>>> import numpy as np
>>> from numpy import linalg as LA
>>> np.set_printoptions(precision=2, suppress=True, linewidth=100)
>>> feats = np.loadtxt("layer0.csv", delimiter=",")
>>> print(feats)
[[2. 1. 0. 0. 0. 0. 0. 0. 0. 0. 0. 0.]
 [0. 2. 1. 0. 0. 0. 0. 0. 0. 0. 0. 0.]
 [0. 0. 2. 1. 0. 0. 0. 0. 0. 0. 0. 0.]
 [0. 0. 0. 2. 1. 0. 0. 0. 0. 0. 0. 0.]
 [0. 0. 0. 0. 2. 1. 0. 0. 0. 0. 0. 0.]
 [0. 0. 0. 0. 0. 2. 1. 0. 0. 0. 0. 0.]
 [0. 0. 0. 0. 0. 0. 2. 1. 0. 0. 0. 0.]
 [0. 0. 0. 0. 0. 0. 0. 2. 1. 0. 0. 0.]
 [0. 0. 0. 0. 0. 0. 0. 0. 2. 1. 0. 0.]
 [0. 0. 0. 0. 0. 0. 0. 0. 0. 2. 1. 0.]
 [0. 0. 0. 0. 0. 0. 0. 0. 0. 0. 2. 1.]
 [0. 0. 0. 0. 0. 0. 0. 0. 0. 0. 0. 2.]]
>>> print(feats @ feats)
[[4. 4. 1. 0. 0. 0. 0. 0. 0. 0. 0. 0.]
 [0. 4. 4. 1. 0. 0. 0. 0. 0. 0. 0. 0.]
 [0. 0. 4. 4. 1. 0. 0. 0. 0. 0. 0. 0.]
 [0. 0. 0. 4. 4. 1. 0. 0. 0. 0. 0. 0.]
 [0. 0. 0. 0. 4. 4. 1. 0. 0. 0. 0. 0.]
 [0. 0. 0. 0. 0. 4. 4. 1. 0. 0. 0. 0.]
 [0. 0. 0. 0. 0. 0. 4. 4. 1. 0. 0. 0.]
 [0. 0. 0. 0. 0. 0. 0. 4. 4. 1. 0. 0.]
 [0. 0. 0. 0. 0. 0. 0. 0. 4. 4. 1. 0.]
 [0. 0. 0. 0. 0. 0. 0. 0. 0. 4. 4. 1.]
 [0. 0. 0. 0. 0. 0. 0. 0. 0. 0. 4. 4.]
 [0. 0. 0. 0. 0. 0. 0. 0. 0. 0. 0. 4.]]
>>> print(np.sort(LA.eigvals(feats)))
[2. 2. 2. 2. 2. 2. 2. 2. 2. 2. 2. 2.]
>>> print(LA.matrix_rank(feats - feats[0, 0] * np.eye(12)))
11
>>> print(np.prod(np.diag(feats)), round(LA.det(feats), 2))
4096.0 4096.0
>>> print(np.round(LA.norm(feats, 2), 2))
2.98
>>> print(LA.norm(feats, axis=0))
[2.   2.24 2.24 2.24 2.24 2.24 2.24 2.24 2.24 2.24 2.24 2.24]
>>> print(round(float(LA.norm(feats) ** 2 / LA.norm(feats, 2) ** 2), 2))
6.65
>>> print(round(float(LA.norm(feats[2] - feats[8])), 2))
3.16
>>> print(LA.norm(feats, axis=1))
[2.24 2.24 2.24 2.24 2.24 2.24 2.24 2.24 2.24 2.24 2.24 2.  ]
>>> print(feats[2] @ feats[8])
0.0
>>> left, sv, vt = LA.svd(feats, full_matrices=False)
>>> print(np.round(left.T @ left, 2) + 0)
[[1. 0. 0. 0. 0. 0. 0. 0. 0. 0. 0. 0.]
 [0. 1. 0. 0. 0. 0. 0. 0. 0. 0. 0. 0.]
 [0. 0. 1. 0. 0. 0. 0. 0. 0. 0. 0. 0.]
 [0. 0. 0. 1. 0. 0. 0. 0. 0. 0. 0. 0.]
 [0. 0. 0. 0. 1. 0. 0. 0. 0. 0. 0. 0.]
 [0. 0. 0. 0. 0. 1. 0. 0. 0. 0. 0. 0.]
 [0. 0. 0. 0. 0. 0. 1. 0. 0. 0. 0. 0.]
 [0. 0. 0. 0. 0. 0. 0. 1. 0. 0. 0. 0.]
 [0. 0. 0. 0. 0. 0. 0. 0. 1. 0. 0. 0.]
 [0. 0. 0. 0. 0. 0. 0. 0. 0. 1. 0. 0.]
 [0. 0. 0. 0. 0. 0. 0. 0. 0. 0. 1. 0.]
 [0. 0. 0. 0. 0. 0. 0. 0. 0. 0. 0. 1.]]
>>> print(left.shape, sv.shape, vt.shape)
(12, 12) (12,) (12, 12)
>>> print(np.round(vt @ vt.T, 2) + 0)
[[1. 0. 0. 0. 0. 0. 0. 0. 0. 0. 0. 0.]
 [0. 1. 0. 0. 0. 0. 0. 0. 0. 0. 0. 0.]
 [0. 0. 1. 0. 0. 0. 0. 0. 0. 0. 0. 0.]
 [0. 0. 0. 1. 0. 0. 0. 0. 0. 0. 0. 0.]
 [0. 0. 0. 0. 1. 0. 0. 0. 0. 0. 0. 0.]
 [0. 0. 0. 0. 0. 1. 0. 0. 0. 0. 0. 0.]
 [0. 0. 0. 0. 0. 0. 1. 0. 0. 0. 0. 0.]
 [0. 0. 0. 0. 0. 0. 0. 1. 0. 0. 0. 0.]
 [0. 0. 0. 0. 0. 0. 0. 0. 1. 0. 0. 0.]
 [0. 0. 0. 0. 0. 0. 0. 0. 0. 1. 0. 0.]
 [0. 0. 0. 0. 0. 0. 0. 0. 0. 0. 1. 0.]
 [0. 0. 0. 0. 0. 0. 0. 0. 0. 0. 0. 1.]]
>>> print(np.allclose(left * sv @ vt, feats))
True
>>> M = np.load("test2.npy")
>>> print(M)
[[0 0 0 0 0 0 1 1 1 0 1]
 [0 0 0 1 1 0 0 0 0 0 0]
 [0 0 0 0 1 0 0 0 0 0 0]
 [0 1 0 0 1 0 0 0 0 0 0]
 [0 1 1 1 0 0 0 0 0 0 0]
 [0 0 0 0 0 0 0 0 0 1 0]
 [1 0 0 0 0 0 0 1 1 0 1]
 [1 0 0 0 0 0 1 0 0 0 1]
 [1 0 0 0 0 0 1 0 0 0 1]
 [0 0 0 0 0 1 0 0 0 0 0]
 [1 0 0 0 0 0 1 1 1 0 0]]
>>> left, sv, vt = LA.svd(M)
>>> print(sv.round(2) + 0)
[3.65 2.17 1.65 1.48 1.   1.   1.   1.   1.   0.31 0.  ]
>>> print(np.argmax(sv[:-1] / (sv[1:] + 1e-6)) + 1)
10
>>> A2 = left[:, :10] @ np.diag(sv[:10]) @ vt[:10]
>>> print(LA.matrix_rank(M, rtol=0.05))
10
>>> ev, V = LA.eigh(M)
>>> x = np.array([-1, -1, 1, -2, -3, 2, 1, -1, -2, 1, 3])
>>> print(x @ M @ x)
0
>>> print(np.round(V * np.maximum(ev, 0) @ V.T, 2) + 0)
[[0.84 0.   0.   0.   0.   0.   0.84 0.69 0.69 0.   0.84]
 [0.   0.64 0.23 0.64 0.66 0.   0.   0.   0.   0.   0.  ]
 [0.   0.23 0.38 0.23 0.44 0.   0.   0.   0.   0.   0.  ]
 [0.   0.64 0.23 0.64 0.66 0.   0.   0.   0.   0.   0.  ]
 [0.   0.66 0.44 0.66 0.83 0.   0.   0.   0.   0.   0.  ]
 [0.   0.   0.   0.   0.   0.5  0.   0.   0.   0.5  0.  ]
 [0.84 0.   0.   0.   0.   0.   0.84 0.69 0.69 0.   0.84]
 [0.69 0.   0.   0.   0.   0.   0.69 0.57 0.57 0.   0.69]
 [0.69 0.   0.   0.   0.   0.   0.69 0.57 0.57 0.   0.69]
 [0.   0.   0.   0.   0.   0.5  0.   0.   0.   0.5  0.  ]
 [0.84 0.   0.   0.   0.   0.   0.84 0.69 0.69 0.   0.84]]
